$ ipython --no-banner

In [1]: import numpy as np

In [2]: import numpy.linalg as la

In [3]: np.set_printoptions(precision=1, suppress=True, linewidth=120)

In [4]: W0 = np.load("m.npy")

In [5]: W0
Out[5]: 
array([[0, 0],
       [0, 1]])

In [6]: ev, vecs = la.eigh(W0)

In [7]: vec = np.array([-2, -6])

In [8]: (np.sign(vecs[:, -1].round(6)) == np.sign(vecs[0, -1].round(6))).astype(int)
Out[8]: array([1, 0])

In [9]: vec @ W0 @ vec
Out[9]: np.int64(36)

In [10]: vecs * np.abs(ev) @ vecs.T
Out[10]: 
array([[0., 0.],
       [0., 1.]])

In [11]: la.eigvalsh(W0[1:, 1:])
Out[11]: array([1.])

In [12]: np.round(np.trace(la.pinv(W0) @ W0), 1)
Out[12]: np.float64(1.0)

In [13]: np.abs(np.diag(la.qr(W0)[1])) > 1e-9
Out[13]: array([False,  True])

In [14]: np.unique(W0.round(6), axis=0).shape
Out[14]: (2, 2)

In [15]: left, sig, Vt = la.svd(W0)

In [16]: np.argmax(sig[:-1] / (sig[1:] + 1e-6)) + 1
Out[16]: np.int64(1)

In [17]: sig
Out[17]: array([1., 0.])

In [18]: A2 = left[:, :1] @ np.diag(sig[:1]) @ Vt[:1]

In [19]: np.abs(W0 - A2).max()
Out[19]: np.float64(0.0)

In [20]: round(la.norm(W0 - A2, 2), 1), sig[1]
Out[20]: (np.float64(0.0), np.float64(0.0))

In [21]: la.matrix_rank(A2)
Out[21]: np.int64(1)

In [22]: la.matrix_rank(W0, rtol=0.05)
Out[22]: np.int64(1)

In [23]: J = np.load("mat.npy")

In [24]: J
Out[24]: 
array([[-3, -3,  3, -1,  2],
       [ 0,  3, -1,  1, -1],
       [ 0,  0, -3,  0,  0],
       [ 0,  0,  0,  0, -3],
       [ 0,  0,  0,  0, -1]])

In [25]: # triangular: eigenvalues sit on the diagonal

In [26]: vec = np.array([-1, -2, -1, 3, -3])

In [27]: h = np.maximum(J @ vec, 0)

In [28]: J.T @ h
Out[28]: array([  0,   3, -10,   1, -31])

In [29]: J * (h > 1e-9)[:, None]
Out[29]: 
array([[ 0,  0,  0,  0,  0],
       [ 0,  3, -1,  1, -1],
       [ 0,  0, -3,  0,  0],
       [ 0,  0,  0,  0, -3],
       [ 0,  0,  0,  0, -1]])

In [30]: np.maximum(J @ vec, 0) - np.maximum(-J @ vec, 0)
Out[30]: array([-3,  1,  3,  9,  3])

In [31]: np.maximum(J @ (3 * vec), 0)
Out[31]: array([ 0,  3,  9, 27,  9])

In [32]: h
Out[32]: array([0, 1, 3, 9, 3])

In [33]: np.flatnonzero(h > 1e-9)
Out[33]: array([1, 2, 3, 4])

In [34]: E = np.loadtxt("w.csv", delimiter=",")

In [35]: E
Out[35]: 
array([[ 0.1,  0.2, -0.1],
       [ 0.2,  0.6, -0.4],
       [-0.1, -0.4,  0.3]])

In [36]: rk = la.matrix_rank(E)

In [37]: rk
Out[37]: np.int64(1)

In [38]: null = la.svd(E)[2][rk:].T

In [39]: np.allclose(E @ null, 0)
Out[39]: True

In [40]: [int(la.matrix_rank(E[:, :j + 1])) for j in range(3)]
Out[40]: [1, 1, 1]

In [41]: [int(la.matrix_rank(E[:i])) for i in range(1, len(E) + 1)]
Out[41]: [1, 1, 1]

In [42]: np.round(E @ null, 1) + 0
Out[42]: 
array([[0., 0.],
       [0., 0.],
       [0., 0.]])

In [43]: null @ null.T
Out[43]: 
array([[ 0.9, -0.2,  0.1],
       [-0.2,  0.4,  0.4],
       [ 0.1,  0.4,  0.7]])

In [44]: la.matrix_rank(E.T @ E), la.matrix_rank(E @ E.T)
Out[44]: (np.int64(1), np.int64(1))

In [45]: proj = np.triu(np.array([[5, 4, -1, -5, -2],
    ...:     [1, -1, -3, 5, -2],
    ...:     [5, 1, -1, -1, -1],
    ...:     [0, -5, -3, 4, 4],
    ...:     [3, -5, -1, 4, 4]]), 1) + np.eye(5)

In [46]: A2 = proj @ J @ la.inv(proj)

In [47]: np.trace(A2), np.trace(J)
Out[47]: (np.float64(-4.0), np.int64(-4))

In [48]: A2
Out[48]: 
array([[ -3.,  21.,  62., -55., 333.],
       [  0.,   3.,  17.,   3.,  -3.],
       [  0.,   0.,  -3.,  -3.,  13.],
       [  0.,   0.,   0.,   0.,  -7.],
       [  0.,   0.,   0.,   0.,  -1.]])

In [49]: la.matrix_rank(A2)
Out[49]: np.int64(4)

In [50]: proj @ J - J @ proj
Out[50]: 
array([[  0.,  24., -13.,   7.,   8.],
       [  0.,   0.,  18., -16., -12.],
       [  0.,   0.,   0.,  -3.,   1.],
       [  0.,   0.,   0.,   0.,  -4.],
       [  0.,   0.,   0.,   0.,   0.]])

In [51]: left, sig, Vt = la.svd(A2)

In [52]: vecs = Vt[:(sig > 1e-8).sum()]

In [53]: rng = np.random.default_rng(4814)

In [54]: vec = A2[1] + 5 * A2[2] + rng.integers(2) * np.eye(5)[2]

In [55]: vec
Out[55]: array([  0.,   3.,   3., -12.,  62.])

In [56]: np.allclose(vecs.T @ vecs @ vec, vec)
Out[56]: False

In [57]: la.matrix_rank(np.vstack([A2, vec]))
Out[57]: np.int64(5)

In [58]: np.round(vecs.T @ vecs, 1) + 0
Out[58]: 
array([[ 0.4,  0.5, -0.1,  0.1,  0. ],
       [ 0.5,  0.7,  0.1, -0.1,  0. ],
       [-0.1,  0.1,  1. ,  0. ,  0. ],
       [ 0.1, -0.1,  0. ,  1. ,  0. ],
       [ 0. ,  0. ,  0. ,  0. ,  1. ]])

In [59]: cent = np.sign(np.array([[0, -5, 4], [-3, -5, 3], [4, -5, 5]]))

In [60]: A2 = (np.tril(cent, -1) + np.eye(3)) @ (np.triu(cent, 1) + np.eye(3))

In [61]: ev = np.array([1, 0, 0])

In [62]: A = np.rint(A2 * ev @ la.inv(A2)) + 0

In [63]: A
Out[63]: 
array([[ 2., -1., -2.],
       [-2.,  1.,  2.],
       [ 2., -1., -2.]])

In [64]: vec = np.array([1, -1, 1])

In [65]: h = np.maximum(A @ vec, 0)

In [66]: A * (h > 1e-9)[:, None]
Out[66]: 
array([[ 2., -1., -2.],
       [-0.,  0.,  0.],
       [ 2., -1., -2.]])

In [67]: np.maximum(A @ vec, 0) - np.maximum(-A @ vec, 0)
Out[67]: array([ 1., -1.,  1.])

In [68]: np.flatnonzero(h > 1e-9)
Out[68]: array([0, 2])

In [69]: np.maximum(A @ (3 * vec), 0)
Out[69]: array([3., 0., 3.])

In [70]: r0 = np.array([2, 0, 2, 0])

In [71]: m1 = np.array([np.roll(r0, i) for i in range(4)])

In [72]: m1
Out[72]: 
array([[2, 0, 2, 0],
       [0, 2, 0, 2],
       [2, 0, 2, 0],
       [0, 2, 0, 2]])

In [73]: rk = la.matrix_rank(W0)

In [74]: rk
Out[74]: np.int64(1)

In [75]: null = la.svd(W0)[2][rk:].T

In [76]: [int(la.matrix_rank(W0[:i])) for i in range(1, len(W0) + 1)]
Out[76]: [0, 1]

In [77]: null @ null.T
Out[77]: 
array([[1., 0.],
       [0., 0.]])

In [78]: [int(la.matrix_rank(np.delete(W0, i, axis=0))) for i in range(2)]
Out[78]: [1, 0]

In [79]: null.shape
Out[79]: (2, 1)

In [80]: [int(la.matrix_rank(W0[:, :j + 1])) for j in range(2)]
Out[80]: [0, 1]

In [81]: null[:, 0] / null[np.abs(null[:, 0]).round(6).argmax(), 0]
Out[81]: array([1., 0.])

In [82]: F = np.array([[2, 0, 0, 0, 0],
    ...:     [0, 2, 0, 0, 0],
    ...:     [0, 0, 5, 0, 0],
    ...:     [0, 0, 0, 0, 0],
    ...:     [0, 0, 0, 0, 4]])

In [83]: A2 = np.array([[8, 2], [2, 1], [8, 1], [1, 5], [2, 8]])

In [84]: F @ A2
Out[84]: 
array([[16,  4],
       [ 4,  2],
       [40,  5],
       [ 0,  0],
       [ 8, 32]])

In [85]: np.einsum("ij->j", F)
Out[85]: array([2, 2, 5, 0, 4])

In [86]: la.matrix_rank(F @ A2)
Out[86]: np.int64(2)

In [87]: la.matrix_rank(np.vstack([F, A2.T]))
Out[87]: np.int64(5)

In [88]: left, sig, Vt = la.svd(W0, full_matrices=False)

In [89]: np.sqrt((sig ** 2).sum()), np.round(la.norm(W0), 1)
Out[89]: (np.float64(1.0), np.float64(1.0))

In [90]: sig
Out[90]: array([1., 0.])

In [91]: np.abs(Vt[0])
Out[91]: array([0., 1.])

In [92]: Vt @ Vt.T
Out[92]: 
array([[1., 0.],
       [0., 1.]])

In [93]: np.abs(left[:, 0]).round(6).argmax()
Out[93]: np.int64(1)

In [94]: left.T @ W0 @ Vt.T
Out[94]: 
array([[1., 0.],
       [0., 0.]])

In [95]: gram = F.T @ F

In [96]: la.eigvalsh(gram)[::-1]
Out[96]: array([25., 16.,  4.,  4.,  0.])

In [97]: np.allclose(gram, gram.T)
Out[97]: True

In [98]: gram
Out[98]: 
array([[ 4,  0,  0,  0,  0],
       [ 0,  4,  0,  0,  0],
       [ 0,  0, 25,  0,  0],
       [ 0,  0,  0,  0,  0],
       [ 0,  0,  0,  0, 16]])

In [99]: np.sort(np.abs(la.eigvals(F)))
Out[99]: array([0., 2., 2., 4., 5.])

In [100]: round(np.abs(la.eigvals(F)).max(), 1)
Out[100]: np.float64(5.0)

In [101]: np.allclose(F @ F.T, F.T @ F)
Out[101]: True

In [102]: (F + F.T) / 2
Out[102]: 
array([[2., 0., 0., 0., 0.],
       [0., 2., 0., 0., 0.],
       [0., 0., 5., 0., 0.],
       [0., 0., 0., 0., 0.],
       [0., 0., 0., 0., 4.]])

In [103]: np.allclose(F, F.T)
Out[103]: True

In [104]: arr = np.loadtxt("block19.csv", delimiter=",")

In [105]: arr
Out[105]: 
array([[0.5, 0. , 0.5],
       [0. , 0.5, 0.5],
       [0.2, 0.2, 0.5]])

In [106]: # row-stochastic, so 1 is an eigenvalue

In [107]: np.allclose(arr[:-1].T @ la.lstsq(arr[:-1].T, arr[-1])[0], arr[-1])
Out[107]: True

In [108]: np.round(arr @ la.pinv(arr) @ arr, 1) + 0
Out[108]: 
array([[0.5, 0. , 0.5],
       [0. , 0.5, 0.5],
       [0.3, 0.2, 0.5]])

In [109]: r0, g = arr[2], arr[1]

In [110]: round(r0 @ r0, 1)
Out[110]: np.float64(0.4)

In [111]: p = (r0 @ g) / (r0 @ r0) * r0

In [112]: g - p
Out[112]: array([-0.2,  0.2,  0. ])

In [113]: (g - p) @ r0
Out[113]: np.float64(0.0)

In [114]: round(la.norm(r0 + g) ** 2 + la.norm(r0 - g) ** 2, 1)
Out[114]: np.float64(1.7)

In [115]: p
Out[115]: array([0.2, 0.2, 0.5])

In [116]: left, sig, Vt = la.svd(arr)

In [117]: vecs = Vt[:(sig > 1e-8).sum()]

In [118]: vec = arr[1] + -1 * arr[2] + rng.integers(2) * np.eye(3)[1]

In [119]: vec
Out[119]: array([-0.2,  1.2,  0. ])

In [120]: vecs.T @ vecs
Out[120]: 
array([[ 0.7, -0.3,  0.3],
       [-0.3,  0.7,  0.3],
       [ 0.3,  0.3,  0.7]])

In [121]: arr.sum(axis=1)
Out[121]: array([1., 1., 1.])

In [122]: la.matrix_power(arr, 2)
Out[122]: 
array([[0.4, 0.1, 0.5],
       [0.1, 0.4, 0.5],
       [0.2, 0.2, 0.5]])

In [123]: la.matrix_power(arr, 100)
Out[123]: 
array([[0.2, 0.2, 0.5],
       [0.2, 0.2, 0.5],
       [0.2, 0.2, 0.5]])

In [124]: p = np.eye(3)[1]

In [125]: for _ in range(4):
     ...:     p = p @ arr
     ...:     print(p.round(1))
     ...: 
[0.  0.5 0.5]
[0.1 0.4 0.5]
[0.2 0.3 0.5]
[0.2 0.3 0.5]

In [126]: data = np.load("layer10.npy")

In [127]: data
Out[127]: 
array([[2, 3, 2],
       [3, 2, 3],
       [2, 3, 2]])

In [128]: # symmetric, so the eigenvalues are real

In [129]: rk = la.matrix_rank(data)

In [130]: rk
Out[130]: np.int64(2)

In [131]: null = la.svd(data)[2][rk:].T

In [132]: null.shape
Out[132]: (3, 1)

In [133]: np.round(data @ null, 1) + 0
Out[133]: 
array([[0.],
       [0.],
       [0.]])

In [134]: A2 = data[0, 0] * data[1:] - np.outer(data[1:, 0], data[0])

In [135]: A2
Out[135]: 
array([[ 0, -5,  0],
       [ 0,  0,  0]])

In [136]: la.matrix_rank(A2), la.matrix_rank(data)
Out[136]: (np.int64(1), np.int64(2))

In [137]: ev, vecs = la.eigh(F)

In [138]: vec = np.array([9, -4, 2, 4, -6])

In [139]: vecs * np.abs(ev) @ vecs.T
Out[139]: 
array([[2., 0., 0., 0., 0.],
       [0., 2., 0., 0., 0.],
       [0., 0., 5., 0., 0.],
       [0., 0., 0., 0., 0.],
       [0., 0., 0., 0., 4.]])

In [140]: la.eigvalsh(F[1:, 1:])
Out[140]: array([0., 2., 4., 5.])

In [141]: vec @ F @ vec
Out[141]: np.int64(358)

In [142]: np.round(la.norm(A, 2) / la.norm(A), 1)
Out[142]: np.float64(1.0)

In [143]: np.argsort(-la.norm(A, axis=0).round(6), kind="stable")[:3]
Out[143]: array([0, 2, 1])
